In [1]: import numpy as np

In [2]: np.set_printoptions(suppress=True, linewidth=140)

In [3]: def rd(a):
   ...:     return np.round(a, 1) + 0
   ...: 

In [4]: other = np.array([[3], [2], [-2]])

In [5]: F = np.block([[np.zeros((3, 3)), other], [other.T, np.zeros((1, 1))]])

In [6]: F
Out[6]: 
array([[ 0.,  0.,  0.,  3.],
       [ 0.,  0.,  0.,  2.],
       [ 0.,  0.,  0., -2.],
       [ 3.,  2., -2.,  0.]])

In [7]: def softmax(z):
   ...:     e = np.exp(z - z.max(axis=-1, keepdims=True))
   ...:     return e / e.sum(axis=-1, keepdims=True)
   ...: 

In [8]: rd(softmax(10 * F[1]))
Out[8]: array([0., 0., 0., 1.])

In [9]: rd(softmax(F[1] + 3))
Out[9]: array([0.1, 0.1, 0.1, 0.7])

In [10]: scores = F @ F.T / np.sqrt(4)

In [11]: rd(softmax(scores + np.triu(np.full(scores.shape, -np.inf), 1)))
Out[11]: 
array([[1. , 0. , 0. , 0. ],
       [0.7, 0.3, 0. , 0. ],
       [0. , 0. , 1. , 0. ],
       [0. , 0. , 0. , 1. ]])

In [12]: f = np.array([1, 2, 2])

In [13]: m1 = f[np.abs(np.subtract.outer(np.arange(3), np.arange(3)))]

In [14]: m1
Out[14]: 
array([[1, 2, 2],
       [2, 1, 2],
       [2, 2, 1]])

In [15]: vals, V = np.linalg.eigh(m1)

In [16]: vec = np.array([0, -1, 3])

In [17]: vec @ m1 @ vec
Out[17]: np.int64(-2)

In [18]: rd(V * np.maximum(vals, 0) @ V.T)
Out[18]: 
array([[1.7, 1.7, 1.7],
       [1.7, 1.7, 1.7],
       [1.7, 1.7, 1.7]])

In [19]: vec @ m1 @ vec / (vec @ vec), vals[0], vals[-1]
Out[19]: (np.float64(-0.2), np.float64(-1.0), np.float64(5.0))

In [20]: rd(V * np.abs(vals) @ V.T)
Out[20]: 
array([[2.3, 1.3, 1.3],
       [1.3, 2.3, 1.3],
       [1.3, 1.3, 2.3]])

In [21]: vec = np.array([8, 4, 9])

In [22]: a = np.maximum(m1 @ vec, 0)

In [23]: m1.T @ a
Out[23]: array([176, 172, 177])

In [24]: np.maximum(m1 @ vec, 0) - np.maximum(-m1 @ vec, 0)
Out[24]: array([34, 38, 33])

In [25]: m1 * (a > 1e-9)[:, None]
Out[25]: 
array([[1, 2, 2],
       [2, 1, 2],
       [2, 2, 1]])

In [26]: K = np.load("case7.npy")

In [27]: K
Out[27]: 
array([[0, 1],
       [1, 0]])

In [28]: # orthonormal columns

In [29]: hat = np.triu(np.array([[-1, 3], [0, -3]]), 1) + np.eye(2)

In [30]: other = hat @ K @ np.linalg.inv(hat)

In [31]: np.poly(other)
Out[31]: array([ 1.,  0., -1.])

In [32]: np.linalg.matrix_rank(other)
Out[32]: np.int64(2)

In [33]: hat @ K - K @ hat
Out[33]: 
array([[ 3.,  0.],
       [ 0., -3.]])

In [34]: Uu, sigma, Vt = np.linalg.svd(F)

In [35]: V = Vt[:(sigma > 1e-8).sum()]

In [36]: rng = np.random.default_rng(73749)

In [37]: vec = F[1] + -3 * F[2] + rng.integers(2) * np.eye(4)[0]

In [38]: vec
Out[38]: array([0., 0., 0., 8.])

In [39]: np.allclose(V.T @ V @ vec, vec)
Out[39]: True

In [40]: np.linalg.matrix_rank(np.vstack([F, vec]))
Out[40]: np.int64(2)

In [41]: other = np.array([[-5, -3], [-2, 2]])

In [42]: W2 = np.kron(other, K)

In [43]: rd(np.linalg.norm(W2, 2)), rd(np.linalg.norm(other, 2) * np.linalg.norm(K, 2))
Out[43]: (np.float64(5.9), np.float64(5.9))

In [44]: W2
Out[44]: 
array([[ 0, -5,  0, -3],
       [-5,  0, -3,  0],
       [ 0, -2,  0,  2],
       [-2,  0,  2,  0]])
